>>> import numpy as np
>>> from numpy import linalg as LA
>>> np.set_printoptions(precision=2, suppress=True, linewidth=100, floatmode="fixed")
>>> def tidy(a):
...     return np.round(a, 2) + 0
... 
>>> F = np.loadtxt("x.csv", delimiter=",")
>>> F
array([[  8.70,  -0.79,   1.01,   2.10,   7.25,  -8.31, -25.78,   8.13,  -6.09,  -7.52, -10.99],
       [ -1.87, -20.48, -16.01,  -6.78,  -1.68,  -5.88, -13.81,   1.05, -21.79,  -1.51, -21.68],
       [ -3.77, -23.18, -11.98,   1.47, -14.41,   2.10,   2.23,  14.79, -14.33,  -7.19, -29.13],
       [ -4.21,   4.29,  -3.64,  -5.21,   5.81,   1.30,   8.03, -18.61,   2.91,  11.43,  14.69],
       [ -8.59,  -7.71, -13.22,  -7.68,   0.81,   2.59,  12.18, -20.01,  -5.20,  13.22,   4.80],
       [ -4.91,   9.64,   9.98,   1.70,  -8.49,   8.29,  24.39,   2.29,  12.60,   0.90,  15.10],
       [  7.57,   4.31,  -6.02,   5.09,  18.98,  -4.62, -19.43, -17.81,   5.82,   8.61,   0.79],
       [  7.50,  -4.30, -12.42,   5.90,  17.53,  -5.20, -23.19, -16.07,   0.30,   7.70, -10.39],
       [ -7.23, -23.39, -10.80,  -3.41, -18.42,   2.42,   7.99,  16.00, -17.83,  -7.57, -25.00],
       [  9.30,   2.61,   2.22,  -1.59,  11.30, -11.22, -30.39,   4.52,  -7.98,  -6.31,  -5.35],
       [  3.99,  -5.71,   3.01,   1.71,  -5.62,  -3.79, -12.00,  19.63,  -8.07, -12.61, -15.34],
       [  8.29,  -8.37,  -3.80,   4.81,   3.92,  -6.99, -25.63,  11.51,  -8.61,  -8.91, -21.71],
       [  5.87,  14.43,  16.59,   6.53,  -0.69,   0.50,  -1.39,  13.72,  11.69,  -8.66,   7.61],
       [ -7.30,  -0.21,   5.56,  -5.01, -13.89,   4.79,  19.75,   9.31,  -1.65,  -3.68,   5.83],
       [  3.13,   0.95,   3.41,  -4.39,   1.89,  -6.40, -13.59,   7.08,  -8.01,  -6.13,  -1.50],
       [  6.09,  20.19,  15.59,   5.08,   7.31,  -0.11,  -2.02,   0.48,  16.02,  -1.30,  17.88],
       [  7.79,  23.34,  19.00,   9.08,   7.02,   1.40,  -0.81,   3.41,  21.28,  -2.80,  18.30],
       [ -3.78, -13.93, -14.97,   0.97,  -0.79,   2.65,   3.78,  -9.61,  -4.64,   7.01, -12.20],
       [ -4.73,   4.99,   5.41,  -4.67,  -5.30,   2.71,  13.40,   0.28,   1.70,   0.72,  11.79],
       [ -8.43,  -0.73,  -4.21,  -9.93,  -2.02,   2.00,  14.39, -12.83,  -3.91,   8.63,  12.53],
       [  7.41,  10.05,  11.38,   3.91,   3.79,  -3.80, -12.40,  10.59,   4.68,  -8.00,   2.53],
       [  0.21,   2.21,   6.78,   4.13,  -7.20,   3.30,   6.99,  11.58,   4.71,  -5.97,  -1.32],
       [  4.06,  -3.69,  -6.38,   5.00,   7.08,  -1.72, -10.99,  -5.31,   0.80,   2.51,  -8.70],
       [ -8.42, -16.30, -13.80,  -7.18,  -7.39,   1.70,   8.97,  -5.00, -13.19,   4.41,  -9.40],
       [ -2.29,  -2.09,  -7.59,  -1.79,   5.12,   0.67,   2.19, -14.51,   0.18,   8.87,   3.11],
       [  5.96,  11.07,   9.01,  -3.45,   8.58,  -7.51, -16.57,   2.23,  -1.04,  -3.96,   9.15],
       [ -4.69, -26.99, -18.58,  -3.34,  -9.72,  -1.10,  -3.78,   6.30, -20.90,  -2.89, -29.59],
       [ -4.89,  13.91,   9.19,  -7.12,  -0.12,   2.40,  15.62,  -8.10,   6.69,   5.24,  25.62],
       [ -0.41,   3.71,   8.39,   1.99,  -7.60,   2.71,   7.59,  12.02,   3.70,  -6.38,   1.72],
       [ -0.79, -10.80,  -6.98,  -9.69,  -0.45,  -7.74, -14.38,   3.61, -19.44,  -3.82, -10.17],
       [  6.09,  -5.99,  -1.63,   8.57,  -0.07,  -1.44, -12.58,  11.12,  -0.52,  -7.12, -17.98],
       [  2.81,  17.10,   8.80,  -0.91,  10.61,  -1.41,  -1.38, -10.97,  10.80,   5.38,  21.39],
       [ -6.32, -10.70,  -9.59,  -1.11,  -6.28,   4.62,  12.38,  -4.71,  -3.50,   4.70,  -6.42],
       [  5.87,   8.10,   4.01,   8.66,   7.51,   0.80,  -5.17,  -2.86,  12.11,   1.28,   2.59],
       [  1.10,  19.88,  11.40,   1.10,   7.69,   2.42,   8.23, -11.09,  16.61,   6.45,  25.71],
       [ -0.40,  -7.68,  -5.36,   2.18,  -2.58,   0.90,  -0.59,   2.20,  -2.97,  -0.81, -10.38],
       [  3.38,  -0.08,  -2.99,   3.43,   6.37,  -1.51,  -8.23,  -4.78,   2.01,   2.21,  -3.22],
       [  1.59,   5.01,   4.01,   3.54,   0.97,   1.51,   1.84,   0.58,   6.48,  -0.16,   3.51],
       [ -3.41,  -4.38,   5.41,  -2.42, -14.40,   1.83,   8.59,  18.85,  -6.13, -10.19,  -5.70],
       [ -3.10,   9.79,   5.37,   4.61,  -1.50,   8.21,  20.41,  -7.49,  16.19,   6.51,  14.92],
       [ -5.79,  -4.21,  -0.60,   0.67, -10.56,   6.51,  17.99,   3.79,   1.79,   0.02,  -1.17],
       [  1.84,   6.19,   3.41,   6.00,   2.40,   3.23,   4.21,  -2.85,  10.73,   2.23,   4.67],
       [ -7.33, -11.99,  -9.20, -10.20,  -6.32,  -0.99,   4.98,  -2.29, -14.91,   1.90,  -4.62],
       [ -8.83, -18.58, -14.79,  -4.93,  -9.82,   3.49,  11.82,  -3.00, -12.09,   3.80, -13.08],
       [  7.56,   2.30,   3.40,   1.77,   6.32,  -6.74, -20.36,   7.07,  -3.11,  -6.52,  -5.84],
       [  1.89, -17.59, -13.76,  -2.22,   1.53,  -6.37, -19.22,   2.68, -17.40,  -2.87, -23.27],
       [ -4.71,   3.80,  -4.60,  -3.91,   5.48,   2.67,  10.60, -20.10,   4.68,  12.72,  14.38]])
>>> lab = F[:, 2] > np.median(F[:, 2])
>>> r0 = F[lab].mean(axis=0) - F[~lab].mean(axis=0)
>>> tidy(r0)
array([ 4.22, 17.01, 16.36,  3.04,  1.52,  0.19,  0.96,  7.24, 11.73, -4.97, 14.84])
>>> lab.astype(int)
array([1, 0, 0, 0, 0, 1, 0, 0, 0, 1, 1, 0, 1, 1, 1, 1, 1, 0, 1, 0, 1, 1, 0, 0, 0, 1, 0, 1, 1, 0, 0,
       1, 0, 1, 1, 0, 0, 1, 1, 1, 0, 1, 0, 0, 1, 0, 0])
